$ ipython --no-banner

In [1]: import numpy as np

In [2]: np.set_printoptions(precision=2, suppress=True, linewidth=160, legacy="1.25")

In [3]: rd = lambda a: np.round(a, 2) + 0

In [4]: data = np.load("sample19.npy")

In [5]: print(data)
[[ 0.74  2.45 -1.56]
 [ 1.52 -2.44 -0.86]
 [ 0.52  2.7   1.2 ]
 [ 2.66  0.93  1.03]
 [-2.89 -0.78 -0.22]
 [ 1.57 -1.78 -1.84]
 [-1.09  2.69  0.75]
 [-2.56 -1.52 -0.36]
 [-0.12  0.53 -2.95]
 [-0.06  3.   -0.12]
 [-0.11  1.92  2.3 ]
 [-2.76 -0.52 -1.06]
 [-0.36  2.24 -1.96]
 [ 2.92  0.68  0.07]
 [-1.95  1.18 -1.95]
 [-0.82 -2.76  0.84]
 [-1.06 -2.75  0.55]
 [-1.7  -2.22 -1.08]
 [-2.75  1.2   0.14]
 [-2.24  1.9  -0.62]
 [ 1.73 -1.95  1.49]
 [-2.4  -1.72 -0.51]
 [ 1.27 -0.38  2.69]
 [-0.73  2.86 -0.56]
 [-0.29  2.59 -1.48]]

In [6]: th = np.radians(112)

In [7]: R = np.eye(3)

In [8]: R[0, 0] = R[1, 1] = np.cos(th)

In [9]: R[0, 1], R[1, 0] = -np.sin(th), np.sin(th)

In [10]: print(rd(R))
[[-0.37 -0.93  0.  ]
 [ 0.93 -0.37  0.  ]
 [ 0.    0.    1.  ]]

In [11]: M2 = data @ R.T

In [12]: print(rd(np.linalg.svd(data, compute_uv=False)), rd(np.linalg.svd(M2, compute_uv=False)))
[10.06  9.17  6.3 ] [10.06  9.17  6.3 ]

In [13]: print(rd(np.linalg.det(R)), rd(np.trace(R)))
1.0 0.25

In [14]: x0 = np.array([-3, -3, 2])

In [15]: target = data @ x0

In [16]: print(rd(np.linalg.lstsq(data, target)[0]))
[-3. -3.  2.]

In [17]: print(rd(np.linalg.pinv(data) @ data))
[[1. 0. 0.]
 [0. 1. 0.]
 [0. 0. 1.]]

In [18]: rng = np.random.default_rng(82)

In [19]: target = target + 0.02 * rng.normal(size=25)

In [20]: print(rd(target))
[-12.66   1.06  -7.24  -8.73  10.56  -3.07  -3.33  11.51  -7.11  -9.06  -0.83   7.69  -9.52 -10.69  -1.57  12.4   12.53   9.6    4.91  -0.23   3.61  11.32
   2.71  -7.51  -9.85]

In [21]: c, *_ = np.linalg.lstsq(data, target)

In [22]: print(rd(c))
[-3.   -3.    1.99]

In [23]: cent = data[[18, 16]].astype(float)

In [24]: for _ in range(7):
    ...:     idx = np.linalg.norm(data[:, None] - cent, axis=-1).argmin(axis=1)
    ...:     cent = np.array([data[idx == j].mean(axis=0) for j in range(2)])
    ...: 

In [25]: print(idx)
[0 1 0 1 0 1 0 1 0 0 0 0 0 1 0 1 1 1 0 0 1 1 1 0 0]

In [26]: print(np.abs(cent[1] - cent[0]).argmax())
1

In [27]: print(rd(cent))
[[-1.01  1.71 -0.58]
 [ 0.28 -1.45  0.18]]

In [28]: M = np.cumsum(np.array([[-3, 3, -2],
    ...:     [3, 3, 1],
    ...:     [-2, -2, -2],
    ...:     [0, 2, -3],
    ...:     [1, 1, 3],
    ...:     [2, -1, -3],
    ...:     [-2, -2, 1],
    ...:     [-2, 1, -3],
    ...:     [-2, 0, 0],
    ...:     [0, 0, 0],
    ...:     [3, 1, -1],
    ...:     [-1, 1, -1],
    ...:     [-3, 0, -2],
    ...:     [-3, -1, -2],
    ...:     [3, 0, -3],
    ...:     [2, 3, -2],
    ...:     [-3, -2, 3],
    ...:     [3, 2, -2],
    ...:     [3, -1, 1],
    ...:     [3, -3, -2],
    ...:     [-3, 2, -1],
    ...:     [3, 3, 3],
    ...:     [3, -3, -1]]), axis=0)

In [29]: print(M)
[[ -3   3  -2]
 [  0   6  -1]
 [ -2   4  -3]
 [ -2   6  -6]
 [ -1   7  -3]
 [  1   6  -6]
 [ -1   4  -5]
 [ -3   5  -8]
 [ -5   5  -8]
 [ -5   5  -8]
 [ -2   6  -9]
 [ -3   7 -10]
 [ -6   7 -12]
 [ -9   6 -14]
 [ -6   6 -17]
 [ -4   9 -19]
 [ -7   7 -16]
 [ -4   9 -18]
 [ -1   8 -17]
 [  2   5 -19]
 [ -1   7 -20]
 [  2  10 -17]
 [  5   7 -18]]

In [30]: D = np.linalg.norm(M[:, None] - M[None], axis=-1)

In [31]: print(np.flatnonzero(D[1] < D.mean() / 2))
[0 1 2 4]

In [32]: print((D + 1e9 * np.eye(23)).round(6).argmin(axis=1))
[ 2  4  0  6  1  3  2 10  9  8  7 10 11 16 16 17 14 15 20 20 18 18 19]

In [33]: print(np.linalg.matrix_rank(D ** 2))
5

In [34]: print(D.mean(axis=1).argmax())
22

In [35]: print(D[1].round(6).argsort(kind="stable")[:4])
[1 4 2 0]

In [36]: J = np.load("dump.npy")

In [37]: print(J)
[[ 0  0  0]
 [ 3 -3  1]
 [ 0  0  0]
 [-3  2 -2]
 [-2  1 -1]
 [-2  2  0]
 [ 0  0  0]
 [ 0 -1 -1]
 [ 3 -3  1]
 [ 0  0  0]]

In [38]: cov = np.cov(J, rowvar=False)

In [39]: print(rd(np.corrcoef(J[:, 2], J[:, 0])[0, 1]))
0.85

In [40]: print(np.median(J, axis=0))
[0. 0. 0.]

In [41]: print(rd(cov))
[[ 3.88 -3.36  1.53]
 [-3.36  3.07 -1.16]
 [ 1.53 -1.16  0.84]]

In [42]: print(rd(np.corrcoef(J.T)))
[[ 1.   -0.97  0.85]
 [-0.97  1.   -0.72]
 [ 0.85 -0.72  1.  ]]
